% python3 -q
>>> import numpy as np
>>> np.set_printoptions(precision=4, suppress=True, linewidth=160)
>>> def tidy(a):
...     return np.round(a, 4) + 0
... 
>>> F = np.load("data.npy")
>>> F
array([[2., 1., 0., 0., 0.],
       [0., 2., 1., 0., 0.],
       [0., 0., 2., 1., 0.],
       [0., 0., 0., 2., 1.],
       [0., 0., 0., 0., 2.]])
>>> u = np.array([-3, -2, 7])
>>> np.correlate(F[0], F[1], "full")
array([0., 0., 2., 5., 2., 0., 0., 0., 0.])
>>> np.convolve(F[0], u)
array([-6., -7., 12.,  7.,  0.,  0.,  0.])
>>> np.cross(F[0, :3], F[1, :3])
array([ 1., -2.,  4.])
>>> w, evecs = np.linalg.eig(F)
>>> tidy(np.sort(np.linalg.eigvals(F.T)))
array([2., 2., 2., 2., 2.])
>>> np.prod(w)
np.float64(32.0)
>>> W0 = np.loadtxt("layer5.csv", delimiter=",")
>>> W0
array([[0., 0., 0., 0., 0., 1., 0., 0., 0.],
       [0., 0., 0., 1., 0., 0., 0., 0., 0.],
       [0., 0., 0., 0., 0., 0., 1., 1., 1.],
       [0., 1., 0., 0., 0., 0., 0., 0., 0.],
       [0., 0., 0., 0., 0., 0., 0., 0., 0.],
       [1., 0., 0., 0., 0., 0., 0., 0., 0.],
       [0., 0., 1., 0., 0., 0., 0., 1., 0.],
       [0., 0., 1., 0., 0., 0., 1., 0., 1.],
       [0., 0., 1., 0., 0., 0., 0., 1., 0.]])
>>> np.all(np.linalg.eigvalsh(W0) > 0)
np.False_
>>> np.argwhere(np.triu(W0))
array([[0, 5],
       [1, 3],
       [2, 6],
       [2, 7],
       [2, 8],
       [6, 7],
       [7, 8]])
>>> W0 @ W0
array([[1., 0., 0., 0., 0., 0., 0., 0., 0.],
       [0., 1., 0., 0., 0., 0., 0., 0., 0.],
       [0., 0., 3., 0., 0., 0., 1., 2., 1.],
       [0., 0., 0., 1., 0., 0., 0., 0., 0.],
       [0., 0., 0., 0., 0., 0., 0., 0., 0.],
       [0., 0., 0., 0., 0., 1., 0., 0., 0.],
       [0., 0., 1., 0., 0., 0., 2., 1., 2.],
       [0., 0., 2., 0., 0., 0., 1., 3., 1.],
       [0., 0., 1., 0., 0., 0., 2., 1., 2.]])
>>> W0.sum(axis=0)
array([1., 1., 3., 1., 0., 1., 2., 3., 2.])
>>> Lm = np.diag(W0.sum(axis=1)) - W0
>>> (np.linalg.eigvalsh(Lm) < 1e-8).sum()
np.int64(4)
>>> round(np.linalg.det(Lm[1:, 1:]))
0
>>> tidy(np.linalg.eigvalsh(Lm))
array([0., 0., 0., 0., 2., 2., 2., 4., 4.])
>>> Lm
array([[ 1.,  0.,  0.,  0.,  0., -1.,  0.,  0.,  0.],
       [ 0.,  1.,  0., -1.,  0.,  0.,  0.,  0.,  0.],
       [ 0.,  0.,  3.,  0.,  0.,  0., -1., -1., -1.],
       [ 0., -1.,  0.,  1.,  0.,  0.,  0.,  0.,  0.],
       [ 0.,  0.,  0.,  0.,  0.,  0.,  0.,  0.,  0.],
       [-1.,  0.,  0.,  0.,  0.,  1.,  0.,  0.,  0.],
       [ 0.,  0., -1.,  0.,  0.,  0.,  2., -1.,  0.],
       [ 0.,  0., -1.,  0.,  0.,  0., -1.,  3., -1.],
       [ 0.,  0., -1.,  0.,  0.,  0.,  0., -1.,  2.]])
>>> Lm @ np.ones(9)
array([0., 0., 0., 0., 0., 0., 0., 0., 0.])
>>> m1 = np.load("x.npy")
>>> m1
array([[ 33,   4,  25,  -5,  33,   2,   2,  -8,   7, -23, -29],
       [  4,  50,  -9,  25,  -2, -30,  -3,  10,   9,   4, -18],
       [ 25,  -9,  22, -10,  28,   8,   2,  -7,   1, -19, -17],
       [ -5,  25, -10,  14,  -8, -16,  -2,   7,   3,   7,  -3],
       [ 33,  -2,  28,  -8,  51,  -4,  -1,  10, -20, -23, -11],
       [  2, -30,   8, -16,  -4,  24,   4, -18,  10,  -6,  -2],
       [  2,  -3,   2,  -2,  -1,   4,   1,  -5,   5,  -2,  -4],
       [ -8,  10,  -7,   7,  10, -18,  -5,  26, -29,   8,  22],
       [  7,   9,   1,   3, -20,  10,   5, -29,  42,  -5, -33],
       [-23,   4, -19,   7, -23,  -6,  -2,   8,  -5,  17,  19],
       [-29, -18, -17,  -3, -11,  -2,  -4,  22, -33,  19,  45]])
>>> rk = np.linalg.matrix_rank(m1)
>>> rk
np.int64(3)
>>> N = np.linalg.svd(m1)[2][rk:].T
>>> [int(np.linalg.matrix_rank(m1[:, :j + 1])) for j in range(11)]
[1, 2, 3, 3, 3, 3, 3, 3, 3, 3, 3]
>>> [int(np.linalg.matrix_rank(m1[:i])) for i in range(1, len(m1) + 1)]
[1, 2, 3, 3, 3, 3, 3, 3, 3, 3, 3]
>>> [int(np.linalg.matrix_rank(np.delete(m1, i, axis=0))) for i in range(11)]
[3, 3, 3, 3, 3, 3, 3, 3, 3, 3, 3]
>>> M2 = m1 / np.sqrt((m1 ** 2).mean(axis=1, keepdims=True))
>>> tidy(M2[5])
array([ 0.1384, -2.0765,  0.5537, -1.1075, -0.2769,  1.6612,  0.2769, -1.2459,  0.6922, -0.4153, -0.1384])
>>> np.linalg.matrix_rank(m1 - m1.mean(axis=1, keepdims=True))
np.int64(3)
>>> M2 = m1 / np.linalg.norm(m1, axis=1, keepdims=True)
>>> C2 = M2 @ M2.T
>>> tidy(C2[10])
array([-0.807 , -0.3252, -0.6418,  0.0014, -0.3503, -0.1556, -0.6755,  0.7041, -0.7725,  0.7579,  1.    ])
>>> feats = np.loadtxt("test5.csv", delimiter=",")
>>> feats
array([[  8.,   5.,  -2.,  -6.,   2.,  -2.],
       [  4.,   6.,   9.,   4.,   3.,  -3.],
       [ -2.,   5.,  -1.,   7.,  -8.,  -1.],
       [ -3.,   6.,   2.,   3.,   0.,   7.],
       [  5.,   7.,   0.,   2.,  -9.,   1.],
       [ -5.,   1.,   6.,  -2.,   0.,  -8.],
       [  0.,  -7.,  -8.,  -3.,   0.,   2.],
       [  9.,   5.,   4.,   5.,  -2.,  -6.],
       [ -6.,  -7.,  -3.,  -8.,  -6.,   3.],
       [ -9.,   7.,   7.,  -3.,  -4.,  -9.],
       [  1.,   6.,  -5.,  -1.,  -9.,  -5.],
       [  4.,   0.,   7.,  -7.,  -8.,  -1.],
       [ -5.,  -4.,  -1.,  -7.,   1.,   2.],
       [ -9.,   5.,   8.,   8.,  -9.,   3.],
       [ 20.,  23.,  25.,   6.,  11., -11.]])
>>> C = feats[[7, 2]].astype(float)
>>> for _ in range(4):
...     labels = np.linalg.norm(feats[:, None] - C, axis=-1).argmin(axis=1)
...     C = np.array([feats[labels == j].mean(axis=0) for j in range(2)])
... 
>>> labels
array([1, 0, 1, 1, 1, 1, 1, 0, 1, 1, 1, 1, 1, 1, 0])
>>> np.bincount(labels)
array([ 3, 12])
>>> tidy(C[1] - C[0])
array([-12.75  ,  -9.3333, -11.8333,  -6.4167,  -8.1667,   6.    ])
>>> np.abs(C[1] - C[0]).argmax()
np.int64(0)
>>> def softmax(z):
...     e = np.exp(z - z.max(axis=-1, keepdims=True))
...     return e / e.sum(axis=-1, keepdims=True)
... 
>>> tidy(softmax(10 * feats[14]))
array([0., 0., 1., 0., 0., 0.])
>>> tidy(softmax(feats[14]))
array([0.0059, 0.1185, 0.8756, 0.    , 0.    , 0.    ])
>>> tidy(softmax(feats).sum(axis=1))
array([1., 1., 1., 1., 1., 1., 1., 1., 1., 1., 1., 1., 1., 1., 1.])
>>> tidy(softmax(feats[14] + 4))
array([0.0059, 0.1185, 0.8756, 0.    , 0.    , 0.    ])
>>> S = feats @ feats.T / np.sqrt(6)
>>> softmax(S).round(6).argmax(axis=1)
array([14, 14, 13, 13, 14,  9,  6, 14,  8,  9, 10, 11,  8, 13, 14])
>>> M = np.load("run13.npy")
>>> M
array([[21,  2,  1,  2, -2, -1, -2,  1,  1, -2,  2],
       [ 1,  2,  1, -2,  0, -2, -1, -1, -2,  0, -2],
       [-1,  1, 61,  0,  1,  2,  2,  2,  1,  1, -1],
       [ 2,  1, -2, 39,  0, -1, -2,  0, -1, -1, -1],
       [ 0, -1,  0,  0, 21,  1,  0,  0, -2,  0,  2],
       [-1, -1, -1,  2, -2, 78,  2,  1, -1,  0, -2],
       [ 1, -2,  2,  1, -2,  1, 80,  1,  0,  2,  2],
       [ 2,  0, -2,  2, -2, -1, -1, -2,  2,  2,  0],
       [-1,  1,  0,  2,  0, -2, -2,  2, 18, -1, -1],
       [ 2, -2,  2, -1,  2, -2,  0,  0, -2,  0,  0],
       [ 1, -2, -1,  2, -2,  2,  0, -2,  2,  0, -2]])
>>> x = np.array([3, -3, 3, 0, -1, -3, -1, 3, -1, -1, 3])
>>> target = M @ x
>>> target
array([  77,    0,  169,    1,  -13, -239,  -59,   -4,  -12,   24,  -12])
>>> tidy(np.linalg.solve(M.T, M[9]))
array([0., 0., 0., 0., 0., 0., 0., 0., 0., 1., 0.])
>>> tidy(np.linalg.solve(M, target))
array([ 3., -3.,  3.,  0., -1., -3., -1.,  3., -1., -1.,  3.])
>>> K = np.loadtxt("block4.csv", delimiter=",")
>>> tidy(K)
array([[-0.9733,  0.4742,  0.141 ,  0.241 , -0.8108, -0.3764,  1.5196, -1.2839,  1.4758,  0.6548, -0.6216],
       [ 0.4867, -2.1154,  0.3261,  0.0994, -1.4042, -0.0488,  0.1762, -0.6693, -1.063 ,  0.5249, -0.5598],
       [-0.8517,  0.3627, -1.1152,  1.4582, -0.1859,  0.7635,  0.4872,  0.1082, -1.1418,  1.1308,  1.1506],
       [ 0.    , -0.9739, -0.5468, -1.1898, -0.2246,  0.6698, -0.2827, -0.4807,  1.2304,  0.2004,  1.9932],
       [-0.4867,  0.8632,  0.0996,  0.0418, -0.5113,  0.3112, -1.4321, -2.0714, -0.69  , -0.9026,  0.1258],
       [-0.4867,  0.0284,  0.7596,  0.1501, -0.8623, -0.8468,  1.1484,  0.4921, -0.5352, -1.7857,  1.2908],
       [-0.365 , -1.1961, -0.9604,  0.5333,  1.884 , -0.9398,  0.4552, -1.0167, -0.1016, -0.7371, -0.0453],
       [ 1.9467,  0.443 , -1.5971,  0.8267, -0.893 , -0.2472,  0.1795, -0.1569,  0.5847, -0.7216, -0.0465],
       [-0.73  ,  0.3904, -1.6484, -1.83  , -0.5518, -0.9104,  0.1604,  0.3041, -0.8546,  0.1304, -0.4996],
       [-0.6083, -0.4167, -0.5541, -0.1927, -0.051 ,  2.1971,  0.6699,  0.3048,  0.1047, -1.3326, -0.9768],
       [ 1.3383,  0.722 ,  0.4969, -1.0059,  0.7918,  0.6404,  1.5029, -0.9404, -1.0091,  0.3413,  0.3376]])
>>> tidy(np.linalg.svd(K, compute_uv=False))
array([3., 3., 3., 3., 3., 3., 3., 3., 3., 3., 3.])
>>> tidy(K.T @ K)
array([[9., 0., 0., 0., 0., 0., 0., 0., 0., 0., 0.],
       [0., 9., 0., 0., 0., 0., 0., 0., 0., 0., 0.],
       [0., 0., 9., 0., 0., 0., 0., 0., 0., 0., 0.],
       [0., 0., 0., 9., 0., 0., 0., 0., 0., 0., 0.],
       [0., 0., 0., 0., 9., 0., 0., 0., 0., 0., 0.],
       [0., 0., 0., 0., 0., 9., 0., 0., 0., 0., 0.],
       [0., 0., 0., 0., 0., 0., 9., 0., 0., 0., 0.],
       [0., 0., 0., 0., 0., 0., 0., 9., 0., 0., 0.],
       [0., 0., 0., 0., 0., 0., 0., 0., 9., 0., 0.],
       [0., 0., 0., 0., 0., 0., 0., 0., 0., 9., 0.],
       [0., 0., 0., 0., 0., 0., 0., 0., 0., 0., 9.]])
>>> tidy(np.linalg.norm(K, axis=0))
array([3., 3., 3., 3., 3., 3., 3., 3., 3., 3., 3.])
